$ python -q
>>> import numpy as np
>>> np.set_printoptions(suppress=True, linewidth=100)
>>> def rnd(a):
...     return np.round(a, 3) + 0
... 
>>> arr = np.load("dump.npy")
>>> rnd(arr)
array([[ 1.   ,  0.   ,  0.   ,  0.   ,  0.   ,  0.   ,  0.   ,  0.   ],
       [ 0.   ,  1.   ,  0.   ,  0.   ,  0.   ,  0.   ,  0.   ,  0.   ],
       [ 0.   ,  0.   ,  0.966,  0.   ,  0.259,  0.   ,  0.   ,  0.   ],
       [ 0.   ,  0.   ,  0.   ,  1.   ,  0.   ,  0.   ,  0.   ,  0.   ],
       [ 0.   ,  0.   , -0.259,  0.   ,  0.966,  0.   ,  0.   ,  0.   ],
       [ 0.   ,  0.   ,  0.   ,  0.   ,  0.   ,  1.   ,  0.   ,  0.   ],
       [ 0.   ,  0.   ,  0.   ,  0.   ,  0.   ,  0.   ,  1.   ,  0.   ],
       [ 0.   ,  0.   ,  0.   ,  0.   ,  0.   ,  0.   ,  0.   ,  1.   ]])
>>> rnd(np.linalg.norm(arr, axis=0))
array([1., 1., 1., 1., 1., 1., 1., 1.])
>>> rnd(arr @ arr)
array([[ 1.   ,  0.   ,  0.   ,  0.   ,  0.   ,  0.   ,  0.   ,  0.   ],
       [ 0.   ,  1.   ,  0.   ,  0.   ,  0.   ,  0.   ,  0.   ,  0.   ],
       [ 0.   ,  0.   ,  0.866,  0.   ,  0.5  ,  0.   ,  0.   ,  0.   ],
       [ 0.   ,  0.   ,  0.   ,  1.   ,  0.   ,  0.   ,  0.   ,  0.   ],
       [ 0.   ,  0.   , -0.5  ,  0.   ,  0.866,  0.   ,  0.   ,  0.   ],
       [ 0.   ,  0.   ,  0.   ,  0.   ,  0.   ,  1.   ,  0.   ,  0.   ],
       [ 0.   ,  0.   ,  0.   ,  0.   ,  0.   ,  0.   ,  1.   ,  0.   ],
       [ 0.   ,  0.   ,  0.   ,  0.   ,  0.   ,  0.   ,  0.   ,  1.   ]])
>>> np.flatnonzero(np.linalg.matrix_power((arr != 0) + (arr.T != 0) + np.eye(8), 8)[4])
array([2, 4])
>>> rnd(np.linalg.det(arr))
np.float64(1.0)
>>> r0 = np.array([3, 1])
>>> rnd(np.correlate(arr[2], arr[5], "full"))
array([0.   , 0.   , 0.   , 0.   , 0.966, 0.   , 0.259, 0.   , 0.   , 0.   , 0.   , 0.   , 0.   ,
       0.   , 0.   ])
>>> np.cross(arr[2, :3], arr[5, :3])
array([0., 0., 0.])
>>> W0 = np.load("mat.npy")
>>> W0
array([[  8.116, -15.962,  -6.067,   8.203,  -0.079,   7.986,   2.114,  -1.868,  -9.935,   3.828,
         17.989],
       [ 12.026,  -0.157,  -5.974,  -8.04 ,  20.017,  -8.052, -14.007,  17.962,  -1.98 ,  12.007,
          1.974],
       [ -1.17 ,  -3.945,   0.031,   3.835,  -4.901,   3.912,   4.037,  -5.029,  -1.993,  -2.032,
          4.09 ],
       [ -3.949,   7.958,   2.848,  -3.851,   0.086,  -4.157,  -1.168,   0.973,   4.915,  -2.105,
         -8.92 ],
       [  2.118,   7.999,  -0.063,  -8.082,  10.096,  -7.932,  -7.889,  10.101,   4.21 ,   3.77 ,
         -8.08 ],
       [-12.113,   0.014,   5.928,   7.796, -20.03 ,   8.082,  13.998, -18.023,   1.907, -12.029,
         -1.877],
       [-11.049,   3.877,   5.913,   4.169, -14.916,   3.939,   9.866, -12.945,   4.099, -10.138,
         -5.881],
       [  6.077,   0.039,  -2.932,  -4.007,   9.95 ,  -4.227,  -6.897,   9.134,  -0.914,   5.95 ,
          0.996],
       [ -4.01 ,   7.885,   3.067,  -3.978,  -0.018,  -4.316,  -0.976,   0.896,   5.131,  -2.127,
         -9.004],
       [ 11.055,  -3.878,  -5.957,  -4.171,  15.003,  -4.02 , -10.079,  13.079,  -3.97 ,  10.   ,
          6.034]])
>>> [round(float(x), 3) for x in np.linalg.svd(W0, compute_uv=False)[:3]]
[71.489, 42.395, 0.584]
>>> np.linalg.cond(W0) > 100
np.True_
>>> rnd(np.linalg.norm(W0, 2) / np.linalg.norm(W0))
np.float64(0.86)
>>> np.linalg.matrix_rank(W0, rtol=0.1)
np.int64(2)
